>>> import numpy as np
>>> np.set_printoptions(suppress=True, linewidth=100)
>>> rng = np.random.default_rng(9517)
>>> W0 = np.eye(3, dtype=int)[rng.permutation(3)] * np.array([-2, -5, -5])
>>> W0
array([[ 0, -5,  0],
       [ 0,  0, -5],
       [-2,  0,  0]])
>>> np.round(np.linalg.eigvals(W0), 2)
array([-3.68+0.j  ,  1.84+3.19j,  1.84-3.19j])
>>> round(float(np.linalg.eigvals(W0).sum().real), 2)
-0.0
>>> np.round(np.poly(W0), 2) + 0
array([ 1.,  0.,  0., 50.])
>>> np.einsum("ij,ji->", W0, W0)
np.int64(0)
>>> round(float(np.linalg.det(W0[::-1])), 2)
50.0
>>> B = W0 + rng.integers(-2, 3, (3, 2)) @ rng.integers(-2, 3, (2, 3))
>>> B
array([[ 6, -1,  4],
       [ 3,  2, -3],
       [ 1,  2,  2]])
>>> np.round(np.linalg.svd(B - W0, compute_uv=False), 2) + 0
array([10.1,  0. ,  0. ])
>>> np.linalg.matrix_rank(B - W0, tol=1e-8)
np.int64(1)
>>> np.abs(B - W0).sum(axis=1)
array([14,  7,  7])
>>> B - W0
array([[6, 4, 4],
       [3, 2, 2],
       [3, 2, 2]])
>>> mat = np.array([[3.52, -1.24, -1.13, 0.33, -1.45],
...     [-1.24, 3.5, 0.62, 0.33, 2.0],
...     [-1.13, 0.62, 4.03, -0.92, 1.77],
...     [0.33, 0.33, -0.92, 6.72, 0.25],
...     [-1.45, 2.0, 1.77, 0.25, 6.23]])
>>> round(np.linalg.det(mat.T), 2)
np.float64(1135.08)
>>> np.round(np.poly(mat), 2)
array([    1.  ,   -24.  ,   212.01,  -858.17,  1611.76, -1135.08])
>>> round(float(np.linalg.det(2 * mat)), 2), round(np.linalg.det(mat), 2)
(36322.5, np.float64(1135.08))
>>> np.round(np.linalg.eigvals(mat), 2)
array([9., 7., 2., 3., 3.])
>>> th = np.radians(135)
>>> Rm = np.eye(5)
>>> Rm[2, 2] = Rm[3, 3] = np.cos(th)
>>> Rm[2, 3], Rm[3, 2] = -np.sin(th), np.sin(th)
>>> Rm.round(2)
array([[ 1.  ,  0.  ,  0.  ,  0.  ,  0.  ],
       [ 0.  ,  1.  ,  0.  ,  0.  ,  0.  ],
       [ 0.  ,  0.  , -0.71, -0.71,  0.  ],
       [ 0.  ,  0.  ,  0.71, -0.71,  0.  ],
       [ 0.  ,  0.  ,  0.  ,  0.  ,  1.  ]])
>>> B = mat @ Rm.T
>>> np.allclose(np.linalg.norm(mat, axis=1), np.linalg.norm(B, axis=1))
True
>>> B.round(2)
array([[ 3.52, -1.24,  0.57, -1.03, -1.45],
       [-1.24,  3.5 , -0.67,  0.21,  2.  ],
       [-1.13,  0.62, -2.2 ,  3.5 ,  1.77],
       [ 0.33,  0.33, -4.1 , -5.4 ,  0.25],
       [-1.45,  2.  , -1.43,  1.07,  6.23]])
>>> np.round(np.linalg.det(Rm), 2), round(np.trace(Rm), 2)
(np.float64(1.0), np.float64(1.59))
>>> arr = np.loadtxt("mat.csv", delimiter=",")
>>> arr.round(2) + 0
array([[ 0.28,  0.  ,  0.42, -0.05, -0.17],
       [ 0.  ,  0.77,  0.01,  0.41, -0.1 ],
       [ 0.42,  0.01,  0.61, -0.07, -0.25],
       [-0.05,  0.41, -0.07,  0.22, -0.02],
       [-0.17, -0.1 , -0.25, -0.02,  0.11]])
>>> # symmetric, so the eigenvalues are real
>>> hat = np.triu(np.array([[-2, 3, 3, 2, 1],
...     [1, -2, 3, 0, -1],
...     [0, 2, -1, 3, -3],
...     [1, -2, -1, 1, 2],
...     [3, 1, -1, -2, -3]]), 1) + np.eye(5)
>>> B = hat @ arr @ np.linalg.inv(hat)
>>> round(float(np.linalg.det(B)), 2)
-0.0
>>> np.linalg.matrix_rank(B)
np.int64(2)
>>> A = np.load("case10.npy")
>>> A
array([[-0.9 , -2.3 ,  0.7 ,  0.2 ,  0.2 , -0.3 ],
       [ 0.57,  0.23, -0.75,  0.64, -1.2 , -1.65],
       [ 0.93,  2.11, -0.79, -0.04, -0.44, -0.09],
       [ 0.45,  1.15, -0.35, -0.1 , -0.1 ,  0.15],
       [-0.75, -1.97,  0.57,  0.2 ,  0.12, -0.33]])
>>> np.round(A @ np.linalg.pinv(A) @ A, 2)
array([[-0.9 , -2.3 ,  0.7 ,  0.2 ,  0.2 , -0.3 ],
       [ 0.57,  0.23, -0.75,  0.64, -1.2 , -1.65],
       [ 0.93,  2.11, -0.79, -0.04, -0.44, -0.09],
       [ 0.45,  1.15, -0.35, -0.1 , -0.1 ,  0.15],
       [-0.75, -1.97,  0.57,  0.2 ,  0.12, -0.33]])
>>> np.unique(A.round(6), axis=0).shape
(5, 6)
>>> np.allclose(A[:-1].T @ np.linalg.lstsq(A[:-1].T, A[-1])[0], A[-1])
True
>>> np.abs(np.diag(np.linalg.qr(A)[1])) > 1e-9
array([ True,  True, False, False, False])
>>> round(float(np.trace(np.linalg.pinv(A) @ A)), 2)
2.0
>>> left, sigma, Vh = np.linalg.svd(A)
>>> evecs = Vh[:(sigma > 1e-8).sum()]
>>> x = A[3] + -2 * A[1] + rng.integers(2) * np.eye(6)[4]
>>> x.round(2)
array([-0.69,  0.69,  1.15, -1.38,  2.3 ,  3.45])
>>> np.round(np.diag(evecs.T @ evecs), 2)
array([0.15, 0.79, 0.15, 0.09, 0.26, 0.56])
>>> np.round(evecs.T @ evecs, 2)
array([[ 0.15,  0.29, -0.14,  0.03, -0.12, -0.09],
       [ 0.29,  0.79, -0.22, -0.09, -0.03,  0.16],
       [-0.14, -0.22,  0.15, -0.06,  0.16,  0.17],
       [ 0.03, -0.09, -0.06,  0.09, -0.14, -0.23],
       [-0.12, -0.03,  0.16, -0.14,  0.26,  0.36],
       [-0.09,  0.16,  0.17, -0.23,  0.36,  0.56]])
>>> np.linalg.matrix_rank(np.vstack([A, x]))
np.int64(2)
>>> np.round(np.linalg.norm(x - evecs.T @ evecs @ x), 2)
np.float64(0.0)
>>> np.allclose(evecs.T @ evecs @ x, x)
True
